In [1]: import numpy as np

In [2]: from numpy import linalg as LA

In [3]: np.set_printoptions(precision=1, suppress=True, linewidth=160)

In [4]: A = np.load("case8.npy")

In [5]: print(A)
[[ 2  1  0  4 -2]
 [ 0 -4  2 -4  3]
 [ 0  0 -5 -4 -5]
 [ 0  0  0 -3 -3]
 [ 0  0  0  0 -2]]

In [6]: O, r_ = LA.qr(A)

In [7]: print(O @ r_)
[[ 2.  1.  0.  4. -2.]
 [ 0. -4.  2. -4.  3.]
 [ 0.  0. -5. -4. -5.]
 [ 0.  0.  0. -3. -3.]
 [ 0.  0.  0.  0. -2.]]

In [8]: print(np.allclose(r_.T @ r_, A.T @ A))
True

In [9]: print(np.trace(O @ O.T))
5.0

In [10]: print(abs(r_[0, 0]), round(LA.norm(A[:, 0]), 1))
2.0 2.0

In [11]: print(O.shape, r_.shape)
(5, 5) (5, 5)

In [12]: print(r_)
[[ 2.  1.  0.  4. -2.]
 [ 0. -4.  2. -4.  3.]
 [ 0.  0. -5. -4. -5.]
 [ 0.  0.  0. -3. -3.]
 [ 0.  0.  0.  0. -2.]]

In [13]: A2 = A / LA.norm(A, axis=1, keepdims=True)

In [14]: cov = A2 @ A2.T

In [15]: print((np.abs(cov) > 0.9).astype(int))
[[1 0 0 0 0]
 [0 1 0 0 0]
 [0 0 1 0 0]
 [0 0 0 1 0]
 [0 0 0 0 1]]

In [16]: O, evecs = LA.qr(A[:, :3])[0], LA.qr(A[:, 3:])[0]

In [17]: s = LA.svd(O.T @ evecs, compute_uv=False)

In [18]: print((s > 0.9).sum())
1

In [19]: print(round(float(LA.norm(O @ O.T - evecs @ evecs.T, 2)), 1))
1.0

In [20]: print(s)
[1.  0.8]

In [21]: print(np.degrees(np.arccos(s.clip(0, 1))))
[11.4 35. ]

In [22]: O = A.astype(float).copy()

In [23]: for j in range(5):
    ...:     O[:, j] -= O[:, :j] @ (O[:, :j].T @ O[:, j])
    ...:     O[:, j] /= LA.norm(O[:, j])
    ...: 

In [24]: print(O.T @ O)
[[1. 0. 0. 0. 0.]
 [0. 1. 0. 0. 0.]
 [0. 0. 1. 0. 0.]
 [0. 0. 0. 1. 0.]
 [0. 0. 0. 0. 1.]]

In [25]: print(O)
[[ 1.  0.  0.  0.  0.]
 [ 0. -1.  0.  0.  0.]
 [ 0.  0. -1.  0.  0.]
 [ 0.  0.  0. -1.  0.]
 [ 0.  0.  0.  0. -1.]]

In [26]: K = np.load("x.npy")

In [27]: print(K)
[[ 0  5  1  5]
 [ 2  0  0  1]
 [-4  5  1  3]]

In [28]: # rows and columns are dependent

In [29]: rk = LA.matrix_rank(K)

In [30]: print(rk)
2

In [31]: null = LA.svd(K)[2][rk:].T

In [32]: print(np.allclose(K @ null, 0))
True

In [33]: print(np.round(K @ null, 1) + 0)
[[0. 0.]
 [0. 0.]
 [0. 0.]]

In [34]: print([int(LA.matrix_rank(np.delete(K, i, axis=0))) for i in range(3)])
[2, 2, 2]

In [35]: print(np.abs(np.diag(LA.qr(K)[1])) > 1e-9)
[ True  True False]

In [36]: print(np.round(K @ LA.pinv(K) @ K, 1) + 0)
[[ 0.  5.  1.  5.]
 [ 2.  0.  0.  1.]
 [-4.  5.  1.  3.]]

In [37]: print(np.allclose(K[:-1].T @ LA.lstsq(K[:-1].T, K[-1])[0], K[-1]))
True

In [38]: left, s, Vt = LA.svd(K, full_matrices=False)

In [39]: print(np.cumsum(s ** 2) / np.sum(s ** 2))
[0.9 1.  1. ]

In [40]: print(np.round(left.T @ K @ Vt.T, 1) + 0)
[[9.6 0.  0. ]
 [0.  3.9 0. ]
 [0.  0.  0. ]]

In [41]: print(np.abs(Vt[0]))
[0.3 0.7 0.1 0.6]

In [42]: print((s > 1e-8).sum())
2

In [43]: print(np.round(Vt @ Vt.T, 1) + 0)
[[1. 0. 0.]
 [0. 1. 0.]
 [0. 0. 1.]]

In [44]: print(s.round(1) + 0)
[9.6 3.9 0. ]

In [45]: print(np.round(left.T @ left, 1) + 0)
[[1. 0. 0.]
 [0. 1. 0.]
 [0. 0. 1.]]

In [46]: arr = np.loadtxt("block10.csv", delimiter=",")

In [47]: print(arr)
[[ 3.  1.  0.  0.]
 [ 0. -2.  0.  0.]
 [ 0.  0.  3.  1.]
 [ 0.  0.  0. -2.]]

In [48]: print(np.round(LA.det(arr), 1))
36.0

In [49]: print(np.flatnonzero(LA.matrix_power((arr != 0) + (arr.T != 0) + np.eye(4), 4)[1]))
[0 1]

In [50]: print(LA.matrix_rank(arr - arr[0, 0] * np.eye(4)))
2

In [51]: print(LA.matrix_power(arr - np.diag(np.diag(arr)), 4))
[[0. 0. 0. 0.]
 [0. 0. 0. 0.]
 [0. 0. 0. 0.]
 [0. 0. 0. 0.]]

In [52]: F = np.array([[-1.8, 0.0, -4.2],
    ...:     [6.1, 6.2, -0.2],
    ...:     [-6.9, -3.0, -8.0],
    ...:     [-1.1, 3.0, -7.9],
    ...:     [5.1, 2.9, 4.1]])

In [53]: left, s, Vt = LA.svd(F)

In [54]: print(s)
[15.7  9.7  0.3]

In [55]: print(np.argmax(s[:-1] / (s[1:] + 1e-6)) + 1)
2

In [56]: A2 = left[:, :2] @ np.diag(s[:2]) @ Vt[:2]

In [57]: print(round(np.abs(F - A2).max(), 1))
0.1

In [58]: t = np.radians(135)

In [59]: r_ = np.eye(3)

In [60]: r_[2, 2] = r_[1, 1] = np.cos(t)

In [61]: r_[2, 1], r_[1, 2] = -np.sin(t), np.sin(t)

In [62]: print(r_)
[[ 1.   0.   0. ]
 [ 0.  -0.7  0.7]
 [ 0.  -0.7 -0.7]]

In [63]: A2 = F @ r_.T

In [64]: print(np.allclose(F @ F.T, A2 @ A2.T))
True

In [65]: print(np.abs(A2 - F).max(axis=0))
[ 0.  10.7 15.8]

In [66]: print(np.allclose(LA.norm(F, axis=1), LA.norm(A2, axis=1)))
True
